$ python3 -q
>>> import numpy as np
>>> np.set_printoptions(precision=1, suppress=True, linewidth=100)
>>> M2 = np.array([[3, 1, 5, 5, 5],
...     [4, 3, 3, 4, 4],
...     [1, 1, 5, 4, 1],
...     [1, 2, 5, 4, 3],
...     [5, 1, 2, 4, 5]])
>>> M2[-1] = M2[0]
>>> arr = M2 + 0.1 * np.eye(5)
>>> arr
array([[3.1, 1. , 5. , 5. , 5. ],
       [4. , 3.1, 3. , 4. , 4. ],
       [1. , 1. , 5.1, 4. , 1. ],
       [1. , 2. , 5. , 4.1, 3. ],
       [3. , 1. , 5. , 5. , 5.1]])
>>> np.linalg.matrix_rank(arr, rtol=0.1)
np.int64(3)
>>> round(float(np.linalg.norm(arr, 2) / np.linalg.norm(arr)), 1)
1.0
>>> hat = np.triu(np.array([[9, 6, 6, 0, 4],
...     [4, 4, 8, 9, 7],
...     [6, 6, 4, 4, 3],
...     [3, 9, 3, 3, 0],
...     [5, 0, 8, 2, 3]]), 1) + np.eye(5)
>>> M2 = hat @ arr @ np.linalg.inv(hat)
>>> np.poly(M2)
array([   1. ,  -20.5,   82.1, -113.4,  -17.7,    2.8])
>>> M2
array([[   45.1,  -241. ,  1731. , -4682. , -3631. ],
       [   42. ,  -215.9,  1599. , -4345. , -3379. ],
       [   14. ,   -72. ,   532.1, -1445. , -1120. ],
       [    1. ,    -4. ,    31. ,   -83.9,   -66. ],
       [    3. ,   -17. ,   123. ,  -334. ,  -256.9]])
>>> rng = np.random.default_rng(44)
>>> z = rng.integers(0, 3, 9)
>>> F = (z[:, None] == z) * 3 + np.eye(9)
>>> F
array([[4., 0., 3., 0., 0., 0., 0., 3., 0.],
       [0., 4., 0., 3., 0., 0., 3., 0., 0.],
       [3., 0., 4., 0., 0., 0., 0., 3., 0.],
       [0., 3., 0., 4., 0., 0., 3., 0., 0.],
       [0., 0., 0., 0., 4., 3., 0., 0., 3.],
       [0., 0., 0., 0., 3., 4., 0., 0., 3.],
       [0., 3., 0., 3., 0., 0., 4., 0., 0.],
       [3., 0., 3., 0., 0., 0., 0., 4., 0.],
       [0., 0., 0., 0., 3., 3., 0., 0., 4.]])
>>> # symmetric
>>> def softmax(z):
...     e = np.exp(z - z.max(axis=-1, keepdims=True))
...     return e / e.sum(axis=-1, keepdims=True)
... 
>>> np.round(softmax(F[4] + -3), 1) + 0
array([0. , 0. , 0. , 0. , 0.5, 0.2, 0. , 0. , 0.2])
>>> softmax(F).sum(axis=1)
array([1., 1., 1., 1., 1., 1., 1., 1., 1.])
>>> scores = F @ F.T / np.sqrt(9)
>>> np.round(softmax(scores + np.triu(np.full(scores.shape, -np.inf), 1)), 1) + 0
array([[1. , 0. , 0. , 0. , 0. , 0. , 0. , 0. , 0. ],
       [0. , 1. , 0. , 0. , 0. , 0. , 0. , 0. , 0. ],
       [0.4, 0. , 0.6, 0. , 0. , 0. , 0. , 0. , 0. ],
       [0. , 0.4, 0. , 0.6, 0. , 0. , 0. , 0. , 0. ],
       [0. , 0. , 0. , 0. , 1. , 0. , 0. , 0. , 0. ],
       [0. , 0. , 0. , 0. , 0.4, 0.6, 0. , 0. , 0. ],
       [0. , 0.3, 0. , 0.3, 0. , 0. , 0.4, 0. , 0. ],
       [0.3, 0. , 0.3, 0. , 0. , 0. , 0. , 0.4, 0. ],
       [0. , 0. , 0. , 0. , 0.3, 0.3, 0. , 0. , 0.4]])
>>> softmax(scores).round(6).argmax(axis=1)
array([0, 1, 2, 3, 4, 5, 6, 7, 8])
>>> M2 = np.linalg.inv(F)
>>> (np.abs(M2) > 1e-9).astype(int)
array([[1, 0, 1, 0, 0, 0, 0, 1, 0],
       [0, 1, 0, 1, 0, 0, 1, 0, 0],
       [1, 0, 1, 0, 0, 0, 0, 1, 0],
       [0, 1, 0, 1, 0, 0, 1, 0, 0],
       [0, 0, 0, 0, 1, 1, 0, 0, 1],
       [0, 0, 0, 0, 1, 1, 0, 0, 1],
       [0, 1, 0, 1, 0, 0, 1, 0, 0],
       [1, 0, 1, 0, 0, 0, 0, 1, 0],
       [0, 0, 0, 0, 1, 1, 0, 0, 1]])
>>> np.allclose(M2, F.T)
False
>>> M2
array([[ 0.7,  0. , -0.3,  0. ,  0. ,  0. ,  0. , -0.3,  0. ],
       [ 0. ,  0.7,  0. , -0.3,  0. ,  0. , -0.3,  0. ,  0. ],
       [-0.3,  0. ,  0.7,  0. ,  0. ,  0. ,  0. , -0.3,  0. ],
       [ 0. , -0.3,  0. ,  0.7,  0. ,  0. , -0.3,  0. ,  0. ],
       [ 0. ,  0. ,  0. ,  0. ,  0.7, -0.3,  0. ,  0. , -0.3],
       [ 0. ,  0. ,  0. ,  0. , -0.3,  0.7,  0. ,  0. , -0.3],
       [ 0. , -0.3,  0. , -0.3,  0. ,  0. ,  0.7,  0. ,  0. ],
       [-0.3,  0. , -0.3,  0. ,  0. ,  0. ,  0. ,  0.7,  0. ],
       [ 0. ,  0. ,  0. ,  0. , -0.3, -0.3,  0. ,  0. ,  0.7]])
>>> round(np.linalg.slogdet(F)[0], 1)
np.float64(1.0)
>>> np.round(F @ M2, 1) + 0
array([[1., 0., 0., 0., 0., 0., 0., 0., 0.],
       [0., 1., 0., 0., 0., 0., 0., 0., 0.],
       [0., 0., 1., 0., 0., 0., 0., 0., 0.],
       [0., 0., 0., 1., 0., 0., 0., 0., 0.],
       [0., 0., 0., 0., 1., 0., 0., 0., 0.],
       [0., 0., 0., 0., 0., 1., 0., 0., 0.],
       [0., 0., 0., 0., 0., 0., 1., 0., 0.],
       [0., 0., 0., 0., 0., 0., 0., 1., 0.],
       [0., 0., 0., 0., 0., 0., 0., 0., 1.]])
>>> x0 = np.array([8, 8, 8, 3, 1, -8, -7, 0, -9])
>>> target = F @ x0
>>> target
array([ 56.,  20.,  56.,  15., -47., -56.,   5.,  48., -57.])
>>> np.linalg.solve(F, F[:, 4])
array([0., 0., 0., 0., 1., 0., 0., 0., 0.])
>>> np.round(np.linalg.solve(F, 3 * target), 1) + 0
array([ 24.,  24.,  24.,   9.,   3., -24., -21.,   0., -27.])
>>> np.round(np.linalg.solve(F, target + F[:, 0]), 1) + 0
array([ 9.,  8.,  8.,  3.,  1., -8., -7.,  0., -9.])
>>> np.round(np.linalg.solve(F, target), 1) + 0
array([ 8.,  8.,  8.,  3.,  1., -8., -7.,  0., -9.])
>>> np.flatnonzero(np.linalg.matrix_power((F != 0) + (F.T != 0) + np.eye(9), 9)[5])
array([4, 5, 8])
>>> F @ F
array([[34.,  0., 33.,  0.,  0.,  0.,  0., 33.,  0.],
       [ 0., 34.,  0., 33.,  0.,  0., 33.,  0.,  0.],
       [33.,  0., 34.,  0.,  0.,  0.,  0., 33.,  0.],
       [ 0., 33.,  0., 34.,  0.,  0., 33.,  0.,  0.],
       [ 0.,  0.,  0.,  0., 34., 33.,  0.,  0., 33.],
       [ 0.,  0.,  0.,  0., 33., 34.,  0.,  0., 33.],
       [ 0., 33.,  0., 33.,  0.,  0., 34.,  0.,  0.],
       [33.,  0., 33.,  0.,  0.,  0.,  0., 34.,  0.],
       [ 0.,  0.,  0.,  0., 33., 33.,  0.,  0., 34.]])
>>> (np.linalg.matrix_power((F != 0) + (F.T != 0) + np.eye(9), 9) > 0).astype(int)
array([[1, 0, 1, 0, 0, 0, 0, 1, 0],
       [0, 1, 0, 1, 0, 0, 1, 0, 0],
       [1, 0, 1, 0, 0, 0, 0, 1, 0],
       [0, 1, 0, 1, 0, 0, 1, 0, 0],
       [0, 0, 0, 0, 1, 1, 0, 0, 1],
       [0, 0, 0, 0, 1, 1, 0, 0, 1],
       [0, 1, 0, 1, 0, 0, 1, 0, 0],
       [1, 0, 1, 0, 0, 0, 0, 1, 0],
       [0, 0, 0, 0, 1, 1, 0, 0, 1]])
>>> round(np.linalg.det(F), 1)
np.float64(1000.0)
>>> (F != 0).astype(int)
array([[1, 0, 1, 0, 0, 0, 0, 1, 0],
       [0, 1, 0, 1, 0, 0, 1, 0, 0],
       [1, 0, 1, 0, 0, 0, 0, 1, 0],
       [0, 1, 0, 1, 0, 0, 1, 0, 0],
       [0, 0, 0, 0, 1, 1, 0, 0, 1],
       [0, 0, 0, 0, 1, 1, 0, 0, 1],
       [0, 1, 0, 1, 0, 0, 1, 0, 0],
       [1, 0, 1, 0, 0, 0, 0, 1, 0],
       [0, 0, 0, 0, 1, 1, 0, 0, 1]])
>>> E = np.load("data.npy")
>>> E
array([[  0,  -2,   0,  -1,   0,  -2,   1,   1,   1],
       [  1,  -2,   1,   1,  -2,   0,   3,   0,  -1],
       [  1,  -2,   2,   3,   0,   2,   4,   1,  -3],
       [  2,   0,   0,   4,   1,   2,   6,  -1,  -4],
       [  3,  -1,   0,   6,   3,   4,   8,  -1,  -5],
       [  4,  -2,   1,   5,   5,   6,   7,  -3,  -5],
       [  3,  -3,   3,   6,   4,   4,   6,  -5,  -5],
       [  2,  -4,   2,   7,   6,   2,   8,  -5,  -6],
       [  4,  -4,   3,   6,   8,   3,   7,  -7,  -4],
       [  5,  -5,   1,   6,   8,   3,   6,  -9,  -3],
       [  5,  -4,   2,   7,  10,   1,   4, -10,  -1],
       [  7,  -5,   4,   8,  10,   0,   3, -12,  -3],
       [  8,  -4,   6,   9,   8,  -2,   5, -14,  -3],
       [  9,  -3,   7,  10,   7,  -3,   5, -15,  -1],
       [  7,  -5,   5,  10,   5,  -1,   4, -16,   0],
       [  7,  -7,   6,   8,   4,  -1,   4, -18,   2],
       [  7,  -6,   8,  10,   3,  -3,   6, -19,   1],
       [  7,  -6,   7,   9,   3,  -3,   6, -17,   1],
       [  8,  -4,   7,   8,   3,  -1,   8, -16,   2],
       [  8,  -3,   5,   9,   4,   0,   6, -17,   2],
       [ 10,  -5,   7,   7,   4,   2,   8, -17,   4],
       [ 10,  -6,   5,   5,   6,   3,   8, -16,   4],
       [  8,  -8,   3,   3,   5,   2,  10, -17,   3],
       [ 10,  -8,   4,   1,   4,   2,   9, -19,   4],
       [ 10,  -6,   3,   3,   5,   2,  10, -21,   5],
       [ 11,  -7,   5,   1,   7,   4,   9, -23,   6],
       [ 13,  -7,   4,   3,   9,   3,  11, -21,   5]])
>>> q, Rm = np.linalg.qr(E)
>>> np.trace(q @ q.T)
np.float64(9.0)
>>> np.abs(np.diag(Rm))
array([37.2,  8.1,  9.1, 15.1, 10. ,  9.5,  7.7,  9.4,  5.2])
>>> q.shape, Rm.shape
((27, 9), (9, 9))
>>> np.allclose(Rm.T @ Rm, E.T @ E)
True
